$ python -q
>>> import numpy as np
>>> np.set_printoptions(precision=1, suppress=True, linewidth=140)
>>> r0 = np.array([2, -1, 2])
>>> rng = np.random.default_rng(19254)
>>> E = np.outer(rng.normal(size=26), r0) + 0.3 * rng.normal(size=(26, 3))
>>> print(E.round(1) + 0)
[[ 1.6 -0.9  1.7]
 [-1.   0.7 -1.6]
 [ 1.6 -0.5  1.9]
 [ 0.1 -0.5  1. ]
 [ 0.   0.  -0.2]
 [ 1.1 -0.2  0.3]
 [-4.   1.9 -3.8]
 [-3.4  1.7 -3.2]
 [-1.4  0.8 -2. ]
 [-0.1 -0.3 -0.1]
 [-1.2  0.3 -1.4]
 [-0.4  0.5 -0.8]
 [-2.3  1.1 -2.5]
 [ 2.3 -1.2  2.1]
 [ 1.5 -0.4  1.4]
 [ 4.8 -2.4  5.6]
 [-1.2  0.6  0. ]
 [ 2.2 -0.9  2.5]
 [ 1.5 -0.6  1.7]
 [-3.1  1.5 -2.5]
 [ 0.  -0.1 -0.1]
 [ 1.9 -0.7  1.4]
 [-1.4  1.1 -1.6]
 [-0.7  0.5 -0.8]
 [ 4.3 -1.8  4.9]
 [-0.5  0.8 -1.3]]
>>> A2 = np.c_[E[:, :2] @ np.array([[2, -1], [1, -2]]), np.array([2, 2, 1, 1, 1, 2, 1, 0, 1, 0, 0, 0, 0, 2, 1, 1, 1, 2, 0, 0, 2, 2, 2, 2, 1, 1])]
>>> print(A2.round(1) + 0)
[[ 2.3  0.3  2. ]
 [-1.2 -0.5  2. ]
 [ 2.7 -0.6  1. ]
 [-0.3  0.9  1. ]
 [ 0.  -0.1  1. ]
 [ 1.9 -0.6  2. ]
 [-6.   0.1  1. ]
 [-5.2  0.1  0. ]
 [-2.1 -0.1  1. ]
 [-0.5  0.8  0. ]
 [-2.1  0.6  0. ]
 [-0.2 -0.7  0. ]
 [-3.6  0.1  0. ]
 [ 3.4  0.1  2. ]
 [ 2.6 -0.6  1. ]
 [ 7.2  0.   1. ]
 [-1.8  0.1  1. ]
 [ 3.5 -0.5  2. ]
 [ 2.3 -0.2  0. ]
 [-4.7  0.   0. ]
 [ 0.   0.1  2. ]
 [ 3.  -0.4  2. ]
 [-1.6 -0.8  2. ]
 [-0.8 -0.4  2. ]
 [ 6.8 -0.8  1. ]
 [-0.1 -1.2  1. ]]
>>> print(np.linalg.matrix_rank(np.c_[E, A2]))
4
>>> print(np.linalg.matrix_rank(A2))
3
>>> x = np.array([1, 3, 3])
>>> y = E @ x
>>> print(y)
[ 4.  -3.5  5.8  1.5 -0.5  1.4 -9.6 -7.9 -5.1 -1.5 -4.6 -1.1 -6.7  4.9  4.5 14.4  0.5  7.   4.5 -5.9 -0.6  4.  -2.8 -1.4 13.8 -1.8]
>>> y = y + 0.3 * rng.normal(size=26)
>>> print(y)
[ 4.  -3.1  5.3  1.2 -1.   1.7 -9.3 -8.  -5.2 -1.7 -4.5 -1.1 -7.   4.8  4.6 14.4  0.3  6.8  4.3 -6.3 -1.1  3.5 -3.7 -1.7 13.7 -1.5]
>>> coef, *_ = np.linalg.lstsq(E, y)
>>> print(np.round(E.T @ (y - E @ coef), 1) + 0)
[0. 0. 0.]
>>> print(coef.round())
[1. 3. 3.]
>>> print(round(np.linalg.norm(y - E @ coef), 1))
1.6
>>> X = np.array([[5, 4, 0, 5, 0, 2, 3],
...     [3, 5, 4, 0, 5, 0, 2],
...     [2, 3, 5, 4, 0, 5, 0],
...     [0, 2, 3, 5, 4, 0, 5],
...     [5, 0, 2, 3, 5, 4, 0],
...     [0, 5, 0, 2, 3, 5, 4],
...     [4, 0, 5, 0, 2, 3, 5]])
>>> W1 = np.array([[2, 1, 0],
...     [1, 2, 1],
...     [1, 0, 0],
...     [2, 0, 0],
...     [1, 2, 1],
...     [2, 2, 2],
...     [1, 0, 0]])
>>> coef = np.array([0, 1, -1])
>>> H = np.maximum(X @ W1 + coef, 0)
>>> print((H > 0).astype(int))
[[1 1 1]
 [1 1 1]
 [1 1 1]
 [1 1 1]
 [1 1 1]
 [1 1 1]
 [1 1 1]]
>>> print(H)
[[31 18  7]
 [22 24  9]
 [30 19 12]
 [24 13  5]
 [31 24 12]
 [26 27 17]
 [26 15  7]]
>>> cent = np.array([[2, 0, 3], [2, 0, 2], [3, 2, 3]])
>>> print(W1 @ cent)
[[ 6  0  8]
 [ 9  2 10]
 [ 2  0  3]
 [ 4  0  6]
 [ 9  2 10]
 [14  4 16]
 [ 2  0  3]]
>>> print((H @ cent).round(6).argmax(axis=1))
[2 2 2 2 2 2 2]
>>> A2 = X + rng.integers(-2, 3, (7, 1)) @ rng.integers(-2, 3, (1, 7))
>>> print(A2)
[[ 9  6  4  3  0 -2  5]
 [ 7  7  8 -2  5 -4  4]
 [ 4  4  7  3  0  3  1]
 [ 2  3  5  4  4 -2  6]
 [ 1 -2 -2  5  5  8 -2]
 [ 2  6  2  1  3  3  5]
 [ 8  2  9 -2  2 -1  7]]
>>> print(A2 - X)
[[ 4  2  4 -2  0 -4  2]
 [ 4  2  4 -2  0 -4  2]
 [ 2  1  2 -1  0 -2  1]
 [ 2  1  2 -1  0 -2  1]
 [-4 -2 -4  2  0  4 -2]
 [ 2  1  2 -1  0 -2  1]
 [ 4  2  4 -2  0 -4  2]]
>>> print(np.round(np.linalg.svd(A2 - X, compute_uv=False), 1) + 0)
[16.9  0.   0.   0.   0.   0.   0. ]
>>> print(np.fft.fft(X[0]))
[19. +0.j   4.4-1.j   4.8+2.1j -1.2-6.9j -1.2+6.9j  4.8-2.1j  4.4+1.j ]
>>> print(np.sort(np.abs(np.fft.fft(X[0]))), np.sort(np.linalg.svd(X, compute_uv=False)))
[ 4.5  4.5  5.2  5.2  7.   7.  19. ] [ 4.5  4.5  5.2  5.2  7.   7.  19. ]
>>> print(X.mean(axis=0))
[2.7 2.7 2.7 2.7 2.7 2.7 2.7]
>>> print(np.diff(X, axis=0))
[[-2  1  4 -5  5 -2 -1]
 [-1 -2  1  4 -5  5 -2]
 [-2 -1 -2  1  4 -5  5]
 [ 5 -2 -1 -2  1  4 -5]
 [-5  5 -2 -1 -2  1  4]
 [ 4 -5  5 -2 -1 -2  1]]
>>> print(np.linalg.matrix_rank(X))
7
>>> print(np.unravel_index(np.abs(X).argmax(), X.shape))
(np.int64(0), np.int64(0))
>>> print(np.linalg.svd(X, compute_uv=False))
[19.   7.   7.   5.2  5.2  4.5  4.5]
>>> print(X - X[0])
[[ 0  0  0  0  0  0  0]
 [-2  1  4 -5  5 -2 -1]
 [-3 -1  5 -1  0  3 -3]
 [-5 -2  3  0  4 -2  2]
 [ 0 -4  2 -2  5  2 -3]
 [-5  1  0 -3  3  3  1]
 [-1 -4  5 -5  2  1  2]]
